% ipython --no-banner

In [1]: import numpy as np

In [2]: np.set_printoptions(precision=2, suppress=True, linewidth=120)

In [3]: rnd = lambda a: np.round(a, 2) + 0

In [4]: X = np.loadtxt("mat.csv", delimiter=",")

In [5]: X
Out[5]: 
array([[4., 2., 4.],
       [4., 2., 4.],
       [5., 3., 5.],
       [3., 1., 3.],
       [3., 1., 3.]])

In [6]: rk = np.linalg.matrix_rank(X)

In [7]: rk
Out[7]: np.int64(2)

In [8]: ns = np.linalg.svd(X)[2][rk:].T

In [9]: np.linalg.matrix_rank(X.T @ X), np.linalg.matrix_rank(X @ X.T)
Out[9]: (np.int64(2), np.int64(2))

In [10]: [int(np.linalg.matrix_rank(X[:i])) for i in range(1, len(X) + 1)]
Out[10]: [1, 1, 2, 2, 2]

In [11]: rnd(ns @ ns.T)
Out[11]: 
array([[ 0.5,  0. , -0.5],
       [ 0. ,  0. ,  0. ],
       [-0.5,  0. ,  0.5]])

In [12]: F = np.loadtxt("sample8.csv", delimiter=",")

In [13]: F
Out[13]: 
array([[ 0.,  0., -3.,  1.],
       [ 0.,  0., -3.,  1.],
       [-3.,  1., -3.,  1.],
       [-3.,  1., -3.,  1.]])

In [14]: rk = np.linalg.matrix_rank(F)

In [15]: print(rk)
2

In [16]: ns = np.linalg.svd(F)[2][rk:].T

In [17]: [int(np.linalg.matrix_rank(np.delete(F, i, axis=0))) for i in range(4)]
Out[17]: [2, 2, 2, 2]

In [18]: print(ns.shape)
(4, 2)

In [19]: np.linalg.matrix_rank(F.T @ F), np.linalg.matrix_rank(F @ F.T)
Out[19]: (np.int64(2), np.int64(2))

In [20]: np.allclose(F @ ns, 0)
Out[20]: True

In [21]: rnd(ns @ ns.T)
Out[21]: 
array([[0.1, 0.3, 0. , 0. ],
       [0.3, 0.9, 0. , 0. ],
       [0. , 0. , 0.1, 0.3],
       [0. , 0. , 0.3, 0.9]])

In [22]: [int(np.linalg.matrix_rank(F[:, :j + 1])) for j in range(4)]
Out[22]: [1, 1, 2, 2]

In [23]: other = np.array([[0, 2, 3, 1, 1, -1, -1], [-2, -2, -1, 0, 3, -3, 2]])

In [24]: data = other.T @ other

In [25]: data
Out[25]: 
array([[  4,   4,   2,   0,  -6,   6,  -4],
       [  4,   8,   8,   2,  -4,   4,  -6],
       [  2,   8,  10,   3,   0,   0,  -5],
       [  0,   2,   3,   1,   1,  -1,  -1],
       [ -6,  -4,   0,   1,  10, -10,   5],
       [  6,   4,   0,  -1, -10,  10,  -5],
       [ -4,  -6,  -5,  -1,   5,  -5,   5]])

In [26]: left, sv, Vt = np.linalg.svd(data)

In [27]: V = Vt[:(sv > 1e-8).sum()]

In [28]: rng = np.random.default_rng(2615)

In [29]: vec = data[2] + 4 * data[0] + rng.integers(2) * np.eye(7)[2]

In [30]: print(vec)
[ 18.  24.  19.   3. -24.  24. -21.]

In [31]: np.linalg.matrix_rank(np.vstack([data, vec]))
Out[31]: np.int64(3)

In [32]: other = np.array([[-2, 3], [-1, -1], [-5, -3], [-5, -3], [5, 1], [5, 4], [-1, -5]])

In [33]: other @ data
---------------------------------------------------------------------------
ValueError                                Traceback (most recent call last)
Cell In[33], line 1
----> 1 other @ data

ValueError: matmul: Input operand 1 has a mismatch in its core dimension 0, with gufunc signature (n?,k),(k,m?)->(n?,m?) (size 7 is different from 2)

In [34]: np.einsum("ij,ij->i", data, data)
Out[34]: array([124, 216, 202,  17, 278, 278, 153])

In [35]: data @ other
Out[35]: 
array([[-18,  40],
       [-60,  16],
       [-72, -16],
       [-21, -12],
       [  6, -72],
       [ -6,  72],
       [ 39, -28]])

In [36]: np.linalg.matrix_rank(np.vstack([data, other.T]))
Out[36]: np.int64(4)

In [37]: np.vstack([data, other.T]).shape
Out[37]: (9, 7)

In [38]: np.allclose(data[:-1].T @ np.linalg.lstsq(data[:-1].T, data[-1])[0], data[-1])
Out[38]: True

In [39]: try:
    ...:     np.linalg.inv(data)
    ...: except np.linalg.LinAlgError as e:
    ...:     print(repr(e))
    ...: 
LinAlgError('Singular matrix')

In [40]: print(rnd(data @ np.linalg.pinv(data) @ data))
[[  4.   4.   2.   0.  -6.   6.  -4.]
 [  4.   8.   8.   2.  -4.   4.  -6.]
 [  2.   8.  10.   3.   0.   0.  -5.]
 [  0.   2.   3.   1.   1.  -1.  -1.]
 [ -6.  -4.   0.   1.  10. -10.   5.]
 [  6.   4.   0.  -1. -10.  10.  -5.]
 [ -4.  -6.  -5.  -1.   5.  -5.   5.]]

In [41]: np.linalg.lstsq(data[:-1].T, data[-1])[2]
Out[41]: np.int32(2)

In [42]: rk = np.linalg.matrix_rank(data)

In [43]: rk
Out[43]: np.int64(2)

In [44]: ns = np.linalg.svd(data)[2][rk:].T

In [45]: ns.shape
Out[45]: (7, 5)

In [46]: np.allclose(data @ ns, 0)
Out[46]: True

In [47]: [int(np.linalg.matrix_rank(np.delete(data, i, axis=0))) for i in range(7)]
Out[47]: [2, 2, 2, 2, 2, 2, 2]

In [48]: np.linalg.matrix_rank(data.T @ data), np.linalg.matrix_rank(data @ data.T)
Out[48]: (np.int64(2), np.int64(2))

In [49]: W0 = np.array([[-0.5, 1.2, -1.6, -0.2, 0.1, -1.0],
    ...:     [1.3, -1.5, -1.2, -1.3, 2.2, 0.5],
    ...:     [-1.4, 0.9, 0.5, -0.2, 0.6, 0.6],
    ...:     [1.7, 0.0, -1.4, 1.1, 0.8, -0.7],
    ...:     [1.0, 0.2, -0.7, 0.3, -0.3, 0.2],
    ...:     [0.4, 1.3, -0.7, 0.6, -0.8, -1.4],
    ...:     [0.6, -1.3, 0.3, 0.8, 0.7, -0.2]])

In [50]: vec = np.array([2, 0, 1, 2, 2, 0])

In [51]: target = W0 @ vec

In [52]: rnd(target)
Out[52]: array([-2.8,  3.2, -1.5,  5.8,  1.3, -0.3,  4.5])

In [53]: rnd(np.linalg.lstsq(W0, target)[0])
Out[53]: array([2., 0., 1., 2., 2., 0.])

In [54]: target = target + 0.05 * rng.normal(size=7)

In [55]: rnd(target)
Out[55]: array([-2.83,  3.23, -1.51,  5.77,  1.33, -0.28,  4.49])

In [56]: beta, *_ = np.linalg.lstsq(W0, target)

In [57]: rnd(W0.T @ (target - W0 @ beta))
Out[57]: array([0., 0., 0., 0., 0., 0.])

In [58]: rnd(np.linalg.norm(target - W0 @ beta))
Out[58]: np.float64(0.03)

In [59]: beta.round()
Out[59]: array([ 2.,  0.,  1.,  2.,  2., -0.])

In [60]: [round(float(np.linalg.norm(np.linalg.solve(W0.T @ W0 + lam * np.eye(6), W0.T @ target))), 2) for lam in (0, 1, 10, 100)]
Out[60]: [3.61, 2.57, 1.29, 0.27]

In [61]: rnd(np.linalg.norm(W0))
Out[61]: np.float64(6.23)

In [62]: rnd(W0.sum(axis=1))
Out[62]: array([-2. ,  0. ,  1. ,  1.5,  0.7, -0.6,  0.9])

In [63]: rnd(W0.mean(axis=0))
Out[63]: array([ 0.44,  0.11, -0.69,  0.16,  0.47, -0.29])

In [64]: np.linalg.rank(W0)
---------------------------------------------------------------------------
AttributeError                            Traceback (most recent call last)
Cell In[64], line 1
----> 1 np.linalg.rank(W0)

AttributeError: module 'numpy.linalg' has no attribute 'rank'

In [65]: rnd(np.linalg.svd(W0, compute_uv=False))
Out[65]: array([4.13, 3.59, 2.43, 1.32, 1.01, 0.47])

In [66]: W0[7]
---------------------------------------------------------------------------
IndexError                                Traceback (most recent call last)
Cell In[66], line 1
----> 1 W0[7]

IndexError: index 7 is out of bounds for axis 0 with size 7

In [67]: W0.shape
Out[67]: (7, 6)

In [68]: feats = np.array([[3, 3, 2, 0, 3, 2, 2],
    ...:     [2, 0, 2, 1, 2, 2, 2],
    ...:     [1, 3, 2, 2, 3, 1, 2],
    ...:     [0, 2, 3, 3, 3, 1, 0]])

In [69]: feats[-1] = feats[0] + 4 * feats[1]

In [70]: print(feats)
[[ 3  3  2  0  3  2  2]
 [ 2  0  2  1  2  2  2]
 [ 1  3  2  2  3  1  2]
 [11  3 10  4 11 10 10]]

In [71]: rnd(np.trace(np.linalg.pinv(feats) @ feats))
Out[71]: np.float64(3.0)

In [72]: np.abs(np.diag(np.linalg.qr(feats)[1])) > 1e-9
Out[72]: array([ True,  True,  True, False])

In [73]: np.unique(feats.round(6), axis=0).shape
Out[73]: (4, 7)

In [74]: try:
    ...:     np.linalg.inv(feats)
    ...: except np.linalg.LinAlgError as e:
    ...:     print(repr(e))
    ...: 
LinAlgError('Last 2 dimensions of the array must be square')

In [75]: arr = np.load("arr.npy")

In [76]: rnd(arr)
Out[76]: 
array([[ -7.79, -31.51,  -3.86, -25.59],
       [ -7.09, -29.86,  -3.4 , -24.22],
       [ -3.37, -20.6 ,  -1.06, -16.43],
       [ -2.87, -19.25,  -0.76, -15.29],
       [ -2.79, -19.04,  -0.72, -15.11],
       [ -2.68, -18.73,  -0.65, -14.85],
       [ -2.6 , -18.51,  -0.61, -14.66],
       [ -1.47, -15.29,   0.01, -11.93],
       [ -0.43, -12.02,   0.53,  -9.14],
       [  0.38,  -9.06,   0.86,  -6.6 ],
       [  0.73,  -7.5 ,   0.96,  -5.27],
       [  1.18,  -4.48,   0.95,  -2.73],
       [  1.22,  -3.46,   0.86,  -1.89],
       [  1.19,  -2.76,   0.76,  -1.34],
       [  1.15,  -2.36,   0.68,  -1.02],
       [  0.6 ,  -0.71,   0.2 ,   0.  ],
       [  0.32,  -0.34,   0.06,   0.08],
       [  0.15,  -0.15,   0.01,   0.05],
       [ -0.41,   0.49,   0.23,  -0.41],
       [ -0.42,   0.51,   0.25,  -0.44],
       [ -0.43,   0.53,   0.26,  -0.45],
       [ -0.51,   0.84,   0.62,  -0.76],
       [ -0.5 ,   1.14,   1.02,  -1.01],
       [ -0.08,   2.23,   2.57,  -1.6 ],
       [  0.08,   2.53,   2.99,  -1.71],
       [  0.15,   2.64,   3.15,  -1.74],
       [  0.48,   3.19,   3.91,  -1.87],
       [  1.16,   4.23,   5.31,  -2.02],
       [  4.72,   9.17,  11.49,  -1.78],
       [  5.39,  10.07,  12.55,  -1.64],
       [  5.4 ,  10.08,  12.57,  -1.64],
       [  8.77,  14.53,  17.68,  -0.72],
       [ 12.48,  19.4 ,  23.07,   0.58]])

In [77]: dist = np.linalg.norm(arr[:, None] - arr[None], axis=-1)

In [78]: np.linalg.matrix_rank(dist ** 2)
Out[78]: np.int64(5)

In [79]: dist[21].round(6).argsort(kind="stable")[:4]
Out[79]: array([21, 22, 20, 19])

In [80]: np.unravel_index(dist.round(6).argmax(), dist.shape)
Out[80]: (np.int64(0), np.int64(32))

In [81]: M = np.load("run17.npy")

In [82]: print(M)
[[0 0 0 0 3]
 [0 1 0 3 0]
 [0 0 0 0 0]
 [3 0 3 0 0]]

In [83]: left, sv, Vt = np.linalg.svd(M)

In [84]: np.argmax(sv[:-1] / (sv[1:] + 1e-6)) + 1
Out[84]: np.int64(3)

In [85]: other = left[:, :3] @ np.diag(sv[:3]) @ Vt[:3]

In [86]: rnd(np.linalg.norm(M - other, 2)), sv[3]
Out[86]: (np.float64(0.0), np.float64(-0.0))

In [87]: print(rnd(np.abs(M - other).max()))
0.0

In [88]: np.linalg.matrix_rank(M, rtol=0.05)
Out[88]: np.int64(3)

In [89]: rnd(np.linalg.norm(M - other) / np.linalg.norm(M))
Out[89]: np.float64(0.0)

In [90]: np.linalg.matrix_rank(other)
Out[90]: np.int64(3)

In [91]: rnd(other)
Out[91]: 
array([[0., 0., 0., 0., 3.],
       [0., 1., 0., 3., 0.],
       [0., 0., 0., 0., 0.],
       [3., 0., 3., 0., 0.]])

In [92]: theta = np.radians(90)

In [93]: R = np.eye(5)

In [94]: R[4, 4] = R[3, 3] = np.cos(theta)

In [95]: R[4, 3], R[3, 4] = -np.sin(theta), np.sin(theta)

In [96]: rnd(R)
Out[96]: 
array([[ 1.,  0.,  0.,  0.,  0.],
       [ 0.,  1.,  0.,  0.,  0.],
       [ 0.,  0.,  1.,  0.,  0.],
       [ 0.,  0.,  0.,  0.,  1.],
       [ 0.,  0.,  0., -1.,  0.]])

In [97]: other = M @ R.T

In [98]: rnd(np.linalg.det(R)), np.trace(R)
Out[98]: (np.float64(1.0), np.float64(3.0))

In [99]: np.abs(other - M).max(axis=0)
Out[99]: array([0., 0., 0., 3., 3.])

In [100]: np.allclose(np.linalg.norm(M, axis=1), np.linalg.norm(other, axis=1))
Out[100]: True

In [101]: other = np.c_[W0[:, :2] @ np.array([[1, 3], [4, 1]]), np.array([-5, -1, 0, 5, 1, -4, -5])]

In [102]: rnd(other)
Out[102]: 
array([[ 4.3, -0.3, -5. ],
       [-4.7,  2.4, -1. ],
       [ 2.2, -3.3,  0. ],
       [ 1.7,  5.1,  5. ],
       [ 1.8,  3.2,  1. ],
       [ 5.6,  2.5, -4. ],
       [-4.6,  0.5, -5. ]])

In [103]: rnd(np.linalg.norm(np.linalg.qr(W0)[0].T @ other, axis=0) ** 2 / ((other ** 2).sum(axis=0) + 1e-12))
Out[103]: array([1.  , 1.  , 0.58])

In [104]: rnd(np.linalg.norm(other - W0 @ np.linalg.lstsq(W0, other)[0], axis=0))
Out[104]: array([0.  , 0.  , 6.27])

In [105]: vec = np.array([-2, -2, -1])

In [106]: target = other @ vec

In [107]: beta, lr = np.zeros(3), 1 / np.linalg.norm(other, 2) ** 2

In [108]: for i in range(10):
     ...:     beta -= lr * other.T @ (other @ beta - target)
     ...:     if i % 2 == 0: print(i, round(np.linalg.norm(other @ beta - target), 2))
     ...: 
0 4.72
2 1.11
4 0.29
6 0.07
8 0.02

In [109]: print(rnd(np.linalg.cond(other)))
1.43

In [110]: try:
     ...:     np.linalg.inv(M)
     ...: except np.linalg.LinAlgError as e:
     ...:     print("failed:", e)
     ...: 
failed: Last 2 dimensions of the array must be square

In [111]: print(np.unique(M.round(6), axis=0).shape)
(4, 5)

In [112]: print(np.linalg.lstsq(M[:-1].T, M[-1])[2])
2

In [113]: K = np.load("dump.npy")

In [114]: K
Out[114]: 
array([[-6,  4,  6],
       [ 4,  2,  0],
       [ 6,  0,  2]])

In [115]: vals, V = np.linalg.eig(K)

In [116]: print(rnd(np.sort(np.linalg.eigvals(K.T))))
[-10.25   2.     6.25]

In [117]: rnd(vals)
Out[117]: array([-10.25,   6.25,   2.  ])

In [118]: rnd(np.linalg.det(K[::-1]))
Out[118]: np.float64(128.0)

In [119]: print(rnd(np.linalg.det(2 * K)), rnd(np.linalg.det(K)))
-1024.0 -128.0

In [120]: rnd(np.linalg.det(K.T))
Out[120]: np.float64(-128.0)

In [121]: np.einsum("ij,ji->", K, K)
Out[121]: np.int64(148)

In [122]: np.kron(np.eye(2, dtype=int), K)
Out[122]: 
array([[-6,  4,  6,  0,  0,  0],
       [ 4,  2,  0,  0,  0,  0],
       [ 6,  0,  2,  0,  0,  0],
       [ 0,  0,  0, -6,  4,  6],
       [ 0,  0,  0,  4,  2,  0],
       [ 0,  0,  0,  6,  0,  2]])
